$ python -q
>>> import numpy as np
>>> np.set_printoptions(precision=1, suppress=True, linewidth=140, sign=" ")
>>> J = np.load("w.npy")
>>> J
array([[-3.,  1.,  0.,  0.,  0.,  0.,  0.,  0.],
       [ 0., -3.,  1.,  0.,  0.,  0.,  0.,  0.],
       [ 0.,  0., -3.,  1.,  0.,  0.,  0.,  0.],
       [ 0.,  0.,  0., -3.,  1.,  0.,  0.,  0.],
       [ 0.,  0.,  0.,  0., -3.,  1.,  0.,  0.],
       [ 0.,  0.,  0.,  0.,  0., -3.,  1.,  0.],
       [ 0.,  0.,  0.,  0.,  0.,  0., -3.,  1.],
       [ 0.,  0.,  0.,  0.,  0.,  0.,  0., -3.]])
>>> [int(np.linalg.matrix_rank(np.linalg.matrix_power(J, p))) for p in range(1, 9)]
[8, 8, 8, 8, 8, 8, 8, 8]
>>> t3 = np.stack([J, 2 * J, J[::-1]])
>>> np.linalg.norm(t3, axis=(1, 2))
array([  8.9,  17.8,   8.9])
>>> t3.sum(axis=0)
array([[-9.,  3.,  0.,  0.,  0.,  0.,  0., -3.],
       [ 0., -9.,  3.,  0.,  0.,  0., -3.,  1.],
       [ 0.,  0., -9.,  3.,  0., -3.,  1.,  0.],
       [ 0.,  0.,  0., -9.,  0.,  1.,  0.,  0.],
       [ 0.,  0.,  0., -3., -8.,  3.,  0.,  0.],
       [ 0.,  0., -3.,  1.,  0., -9.,  3.,  0.],
       [ 0., -3.,  1.,  0.,  0.,  0., -9.,  3.],
       [-3.,  1.,  0.,  0.,  0.,  0.,  0., -9.]])
>>> np.einsum("bij,cij->bc", t3, t3)
array([[ 79., 158.,  -6.],
       [158., 316., -12.],
       [ -6., -12.,  79.]])
>>> np.linalg.matrix_rank(t3)
array([ 8,  8,  8])
>>> np.linalg.matrix_rank(t3.reshape(3, -1))
np.int64(2)
>>> B = J / np.linalg.norm(J, axis=1, keepdims=True)
>>> C2 = B @ B.T
>>> C2[2]
array([ 0. , -0.3,  1. , -0.3,  0. ,  0. ,  0. ,  0. ])
>>> np.linalg.norm(B, axis=1)
array([ 1.,  1.,  1.,  1.,  1.,  1.,  1.,  1.])
>>> np.degrees(np.arccos(np.clip(C2[2, 5], -1, 1)))
np.float64(90.0)
>>> print(C2)
[[ 1.  -0.3  0.   0.   0.   0.   0.   0. ]
 [-0.3  1.  -0.3  0.   0.   0.   0.   0. ]
 [ 0.  -0.3  1.  -0.3  0.   0.   0.   0. ]
 [ 0.   0.  -0.3  1.  -0.3  0.   0.   0. ]
 [ 0.   0.   0.  -0.3  1.  -0.3  0.   0. ]
 [ 0.   0.   0.   0.  -0.3  1.  -0.3  0. ]
 [ 0.   0.   0.   0.   0.  -0.3  1.  -0.3]
 [ 0.   0.   0.   0.   0.   0.  -0.3  1. ]]
>>> print((C2 - 2 * np.eye(8)).round(6).argmax(axis=1))
[ 2  3  0  0  0  0  0  0]
>>> np.argwhere(np.triu(np.abs(C2) > 0.95, 1))
array([], shape=(0, 2), dtype=int64)
